$ ipython --no-banner

In [1]: import numpy as np

In [2]: from numpy import linalg as LA

In [3]: np.set_printoptions(precision=3, suppress=True, linewidth=160, legacy="1.25")

In [4]: J = np.load("case3.npy")

In [5]: J
Out[5]: 
array([[ 2., -1., -2.,  0.,  0.,  0.,  0.],
       [ 1.,  0., -1.,  0.,  0.,  0.,  0.],
       [-2.,  1., -1.,  0.,  0.,  0.,  0.],
       [ 0.,  0.,  0., -5.,  7., -7., -7.],
       [ 0.,  0.,  0., -8., -2.,  2.,  5.],
       [ 0.,  0.,  0., -2., -1., -7.,  7.],
       [ 0.,  0.,  0., -3., -9.,  3., -7.]])

In [6]: vec = np.array([6, 0, 1, 8, 8, 8, 1])

In [7]: rhs = J @ vec

In [8]: rhs
Out[8]: array([ 10.,   5., -13., -47., -59., -73., -79.])

In [9]: LA.solve(J, 5 * rhs)
Out[9]: array([30.,  0.,  5., 40., 40., 40.,  5.])

In [10]: LA.solve(J, rhs + J[:, 2])
Out[10]: array([6., 0., 2., 8., 8., 8., 1.])

In [11]: np.round(LA.solve(J.T, J[3]), 3) + 0
Out[11]: array([0., 0., 0., 1., 0., 0., 0.])

In [12]: LA.solve(J, J[:, 3])
Out[12]: array([ 0.,  0., -0.,  1.,  0., -0., -0.])

In [13]: data = np.load("dump.npy")

In [14]: data
Out[14]: 
array([[ 0,  0,  1, -2],
       [ 0,  0, -1,  1],
       [ 0,  0,  0,  0],
       [ 0,  0,  0,  0]])

In [15]: Uu, sv, Vh = LA.svd(data)

In [16]: sv
Out[16]: array([2.618, 0.382, 0.   , 0.   ])

In [17]: np.argmax(sv[:-1] / (sv[1:] + 1e-6)) + 1
Out[17]: 2

In [18]: B = Uu[:, :2] @ np.diag(sv[:2]) @ Vh[:2]

In [19]: np.round(np.abs(data - B).max(), 3)
Out[19]: 0.0

In [20]: round(LA.norm(data - B) / LA.norm(data), 3)
Out[20]: 0.0

In [21]: B.round(3) + 0
Out[21]: 
array([[ 0.,  0.,  1., -2.],
       [ 0.,  0., -1.,  1.],
       [ 0.,  0.,  0.,  0.],
       [ 0.,  0.,  0.,  0.]])

In [22]: np.trace(J)
Out[22]: -20.0

In [23]: J @ J
Out[23]: 
array([[  7.,  -4.,  -1.,   0.,   0.,   0.,   0.],
       [  4.,  -2.,  -1.,   0.,   0.,   0.,   0.],
       [ -1.,   1.,   4.,   0.,   0.,   0.,   0.],
       [  0.,   0.,   0.,   4.,  21.,  77.,  70.],
       [  0.,   0.,   0.,  37., -99.,  53.,  25.],
       [  0.,   0.,   0.,  11., -68.,  82., -89.],
       [  0.,   0.,   0., 102.,  57., -39.,  46.]])

In [24]: (J + J.T) / 2
Out[24]: 
array([[ 2. ,  0. , -2. ,  0. ,  0. ,  0. ,  0. ],
       [ 0. ,  0. ,  0. ,  0. ,  0. ,  0. ,  0. ],
       [-2. ,  0. , -1. ,  0. ,  0. ,  0. ,  0. ],
       [ 0. ,  0. ,  0. , -5. , -0.5, -4.5, -5. ],
       [ 0. ,  0. ,  0. , -0.5, -2. ,  0.5, -2. ],
       [ 0. ,  0. ,  0. , -4.5,  0.5, -7. ,  5. ],
       [ 0. ,  0. ,  0. , -5. , -2. ,  5. , -7. ]])

In [25]: np.allclose(J @ J.T, J.T @ J)
Out[25]: False

In [26]: np.sort(np.abs(LA.eigvals(J)))
Out[26]: array([ 0.714,  1.912,  2.199,  9.846,  9.846, 11.156, 11.156])

In [27]: LA.matrix_power(J, 2)
Out[27]: 
array([[  7.,  -4.,  -1.,   0.,   0.,   0.,   0.],
       [  4.,  -2.,  -1.,   0.,   0.,   0.,   0.],
       [ -1.,   1.,   4.,   0.,   0.,   0.,   0.],
       [  0.,   0.,   0.,   4.,  21.,  77.,  70.],
       [  0.,   0.,   0.,  37., -99.,  53.,  25.],
       [  0.,   0.,   0.,  11., -68.,  82., -89.],
       [  0.,   0.,   0., 102.,  57., -39.,  46.]])

In [28]: np.allclose(data[:-1].T @ LA.lstsq(data[:-1].T, data[-1])[0], data[-1])
Out[28]: True

In [29]: data @ LA.pinv(data) @ data
Out[29]: 
array([[ 0.,  0.,  1., -2.],
       [ 0.,  0., -1.,  1.],
       [ 0.,  0.,  0.,  0.],
       [ 0.,  0.,  0.,  0.]])

In [30]: LA.inv(data)
LinAlgError: Singular matrix


In [31]: LA.lstsq(data[:-1].T, data[-1])[2]
Out[31]: 2

In [32]: Uu, sv, Vh = LA.svd(data)

In [33]: vecs = Vh[:(sv > 1e-8).sum()]

In [34]: rng = np.random.default_rng(33)

In [35]: vec = data[1] + 3 * data[0] + rng.integers(2) * np.eye(4)[3]

In [36]: vec
Out[36]: array([ 0.,  0.,  2., -4.])

In [37]: np.round(np.diag(vecs.T @ vecs), 3) + 0
Out[37]: array([0., 0., 1., 1.])

In [38]: np.round(vecs.T @ vecs, 3) + 0
Out[38]: 
array([[0., 0., 0., 0.],
       [0., 0., 0., 0.],
       [0., 0., 1., 0.],
       [0., 0., 0., 1.]])

In [39]: np.allclose(vecs.T @ vecs @ vec, vec)
Out[39]: True

In [40]: np.round(LA.norm(vec - vecs.T @ vecs @ vec), 3)
Out[40]: 0.0

In [41]: LA.matrix_rank(np.vstack([data, vec]))
Out[41]: 2

In [42]: w1 = np.array([[1, 9, 3, 6], [-7, -3, -5, -7], [7, -5, 4, 2], [-1, -7, -4, 9]])

In [43]: b = np.array([0, 0, 0, 2])

In [44]: H = np.maximum(data @ w1 + b, 0)

In [45]: (H > 0).astype(int)
Out[45]: 
array([[1, 1, 1, 0],
       [0, 0, 0, 1],
       [0, 0, 0, 1],
       [0, 0, 0, 1]])

In [46]: basis = np.array([[1, 0], [0, 3], [3, 2], [0, 3]])

In [47]: w1 @ basis
Out[47]: 
array([[ 10,  51],
       [-22, -40],
       [ 19,  -1],
       [-13,  -2]])

In [48]: X = np.loadtxt("arr.csv", delimiter=",")

In [49]: X
Out[49]: 
array([[  7.507,   0.   ,   4.087,  -2.565,   2.149],
       [  4.127,   0.   ,  -3.922,  -4.696,  -4.172],
       [  6.299,   0.   ,   0.994,  -3.097,  -0.131],
       [  1.641,   0.   ,  -7.707,  -8.37 ,  -8.3  ],
       [  5.455,   0.   ,  -0.071,  -4.565,  -1.23 ],
       [ -2.128,   0.   , -14.723, -12.661, -14.636],
       [  3.96 ,   0.   ,  -2.69 ,  -6.429,  -4.448],
       [  5.478,   0.   ,  -3.402,  -1.163,  -3.022],
       [  3.491,   0.   ,  -5.94 ,  -4.586,  -5.844],
       [  6.773,   0.   ,   2.129,  -2.811,   1.084],
       [  5.927,   0.   ,  -1.12 ,  -2.098,  -1.243],
       [  7.862,   0.   ,   2.001,   0.585,   2.01 ],
       [ -1.644,   0.   , -14.447, -11.485, -14.235],
       [  4.301,   0.   ,  -1.841,  -6.255,  -3.209],
       [  9.061,   0.   ,   2.529,   3.653,   3.293],
       [  3.349,   0.   ,  -4.076,  -6.877,  -4.52 ],
       [  2.206,   0.   ,  -8.715,  -5.666,  -8.121],
       [  8.528,   0.   ,   0.337,   4.247,   1.663],
       [  6.029,   0.   ,  -1.904,  -1.01 ,  -0.985],
       [  2.648,   0.   ,  -5.44 ,  -7.617,  -5.925],
       [  4.435,   0.   ,  -1.803,  -5.891,  -3.163],
       [  6.355,   0.   ,   1.47 ,  -3.406,   0.4  ],
       [  3.952,   0.   ,  -4.461,  -4.684,  -5.118],
       [  4.86 ,   0.   ,  -3.88 ,  -2.541,  -3.024],
       [  3.755,   0.   ,  -5.907,  -3.83 ,  -5.555],
       [  9.071,   0.   ,   2.008,   4.206,   3.06 ],
       [  5.967,   0.   ,  -3.152,   0.054,  -1.945],
       [  4.097,   0.   ,  -5.852,  -2.857,  -5.068]])

In [50]: np.unique(X.round(6), axis=0).shape
Out[50]: (28, 5)

In [51]: np.abs(np.diag(LA.qr(X)[1])) > 1e-9
Out[51]: array([ True, False,  True,  True,  True])

In [52]: r = LA.matrix_rank(X)

In [53]: r
Out[53]: 4

In [54]: null = LA.svd(X)[2][r:].T

In [55]: np.round(null[:, 0] / null[np.abs(null[:, 0]).round(6).argmax(), 0], 3) + 0
Out[55]: array([0., 1., 0., 0., 0.])

In [56]: [int(LA.matrix_rank(np.delete(X, i, axis=0))) for i in range(28)]
Out[56]: 
[4,
 4,
 4,
 4,
 4,
 4,
 4,
 4,
 4,
 4,
 4,
 4,
 4,
 4,
 4,
 4,
 4,
 4,
 4,
 4,
 4,
 4,
 4,
 4,
 4,
 4,
 4,
 4]

In [57]: LA.matrix_rank(X.T @ X), LA.matrix_rank(X @ X.T)
Out[57]: (4, 4)

In [58]: K = np.loadtxt("sample18.csv", delimiter=",")

In [59]: K
Out[59]: 
array([[0., 1., 1., 2., 1., 2., 0.],
       [1., 1., 2., 2., 0., 0., 0.],
       [0., 1., 2., 1., 1., 1., 0.],
       [1., 1., 0., 2., 1., 2., 1.],
       [0., 0., 2., 1., 0., 1., 1.],
       [0., 2., 0., 1., 0., 2., 0.],
       [1., 1., 1., 1., 2., 1., 2.]])

In [60]: w1 = np.array([[3, -3, 0],
    ...:     [-2, 0, 1],
    ...:     [2, 0, -3],
    ...:     [-1, 1, 1],
    ...:     [2, 1, -1],
    ...:     [-2, 2, 1],
    ...:     [1, 2, 2]])

In [61]: b = np.array([4, 0, 5])

In [62]: H = np.maximum(K @ w1 + b, 0)

In [63]: (H > 0).mean(axis=0)
Out[63]: array([0.714, 0.857, 1.   ])

In [64]: basis = np.array([[1, 2], [3, 1], [1, 1]])

In [65]: (H @ basis).round(6).argmax(axis=1)
Out[65]: array([0, 1, 0, 0, 0, 0, 0])

In [66]: w1 @ basis
Out[66]: 
array([[-6,  3],
       [-1, -3],
       [-1,  1],
       [ 3,  0],
       [ 4,  4],
       [ 5, -1],
       [ 9,  6]])

In [67]: f = np.array([0, 0, -1, -1, -1, 0, 2])

In [68]: B = K + np.outer(f, np.eye(7)[0])

In [69]: LA.matrix_rank(LA.inv(B) - LA.inv(K), tol=1e-8)
Out[69]: 1

In [70]: K @ K
Out[70]: 
array([[ 3.,  8.,  6., 10.,  3., 10.,  3.],
       [ 3.,  6.,  7., 10.,  5.,  8.,  2.],
       [ 2.,  6.,  8.,  8.,  3.,  7.,  2.],
       [ 4.,  9.,  6., 12.,  5., 12.,  5.],
       [ 2.,  6.,  5.,  6.,  5.,  7.,  3.],
       [ 3.,  7.,  4.,  8.,  1.,  6.,  1.],
       [ 4.,  8., 11., 12.,  7., 11.,  7.]])

In [71]: np.sort(np.abs(LA.eigvals(K)))
Out[71]: array([0.356, 1.351, 1.351, 1.415, 1.835, 1.835, 6.448])

In [72]: round(np.abs(LA.eigvals(K)).max(), 3)
Out[72]: 6.448

In [73]: LA.determinant(K)
AttributeError: module 'numpy.linalg' has no attribute 'determinant'


In [74]: cov = K.T @ K

In [75]: np.diag(cov)
Out[75]: array([ 3.,  9., 14., 16.,  7., 15.,  6.])

In [76]: LA.matrix_rank(cov)
Out[76]: 7

In [77]: Uu, sv, Vh = LA.svd(K, full_matrices=False)

In [78]: round(np.sqrt((sv ** 2).sum()), 3), np.round(LA.norm(K), 3)
Out[78]: (8.367, 8.367)

In [79]: np.abs(Vh[0])
Out[79]: array([0.171, 0.373, 0.401, 0.542, 0.294, 0.491, 0.223])

In [80]: Uu.shape, sv.shape, Vh.shape
Out[80]: ((7, 7), (7,), (7, 7))

In [81]: np.cumsum(sv ** 2) / np.sum(sv ** 2)
Out[81]: array([0.717, 0.835, 0.923, 0.959, 0.983, 1.   , 1.   ])

In [82]: sv
Out[82]: array([7.086, 2.868, 2.485, 1.596, 1.282, 1.077, 0.18 ])

In [83]: np.round(Uu.T @ K @ Vh.T, 3) + 0
Out[83]: 
array([[7.086, 0.   , 0.   , 0.   , 0.   , 0.   , 0.   ],
       [0.   , 2.868, 0.   , 0.   , 0.   , 0.   , 0.   ],
       [0.   , 0.   , 2.485, 0.   , 0.   , 0.   , 0.   ],
       [0.   , 0.   , 0.   , 1.596, 0.   , 0.   , 0.   ],
       [0.   , 0.   , 0.   , 0.   , 1.282, 0.   , 0.   ],
       [0.   , 0.   , 0.   , 0.   , 0.   , 1.077, 0.   ],
       [0.   , 0.   , 0.   , 0.   , 0.   , 0.   , 0.18 ]])

In [84]: sv / sv[0]
Out[84]: array([1.   , 0.405, 0.351, 0.225, 0.181, 0.152, 0.025])

In [85]: (sv > 1e-8).sum()
Out[85]: 7

In [86]: np.allclose(Uu * sv @ Vh, K)
Out[86]: True

In [87]: Q, _ = LA.qr(np.array([[0.7, -0.9, 0.2, 2.4, 0.5],
    ...:     [-0.9, 0.9, 1.0, -2.4, 0.8],
    ...:     [-1.6, -0.6, 0.1, 1.8, -0.7],
    ...:     [-0.6, 0.9, 0.0, -1.1, 1.5],
    ...:     [-0.3, -0.6, -1.0, -0.2, 0.3]]))

In [88]: ev = np.array([-1, 2, 0, 0, -1])

In [89]: arr = Q @ np.diag(ev) @ Q.T

In [90]: arr
Out[90]: 
array([[-0.166, -0.404,  0.821, -0.675,  0.127],
       [-0.404,  0.091, -0.738,  0.104, -0.487],
       [ 0.821, -0.738, -0.058, -0.621,  0.346],
       [-0.675,  0.104, -0.621,  0.014, -0.604],
       [ 0.127, -0.487,  0.346, -0.604,  0.119]])

In [91]: Uu, sv, Vh = LA.svd(arr)

In [92]: np.argmax(sv[:-1] / (sv[1:] + 1e-6)) + 1
Out[92]: 3

In [93]: B = Uu[:, :3] @ np.diag(sv[:3]) @ Vh[:3]

In [94]: np.round(LA.norm(arr - B) / LA.norm(arr), 3)
Out[94]: 0.0

In [95]: round(np.abs(arr - B).max(), 3)
Out[95]: 0.0

In [96]: B
Out[96]: 
array([[-0.166, -0.404,  0.821, -0.675,  0.127],
       [-0.404,  0.091, -0.738,  0.104, -0.487],
       [ 0.821, -0.738, -0.058, -0.621,  0.346],
       [-0.675,  0.104, -0.621,  0.014, -0.604],
       [ 0.127, -0.487,  0.346, -0.604,  0.119]])

In [97]: LA.matrix_rank(B)
Out[97]: 3
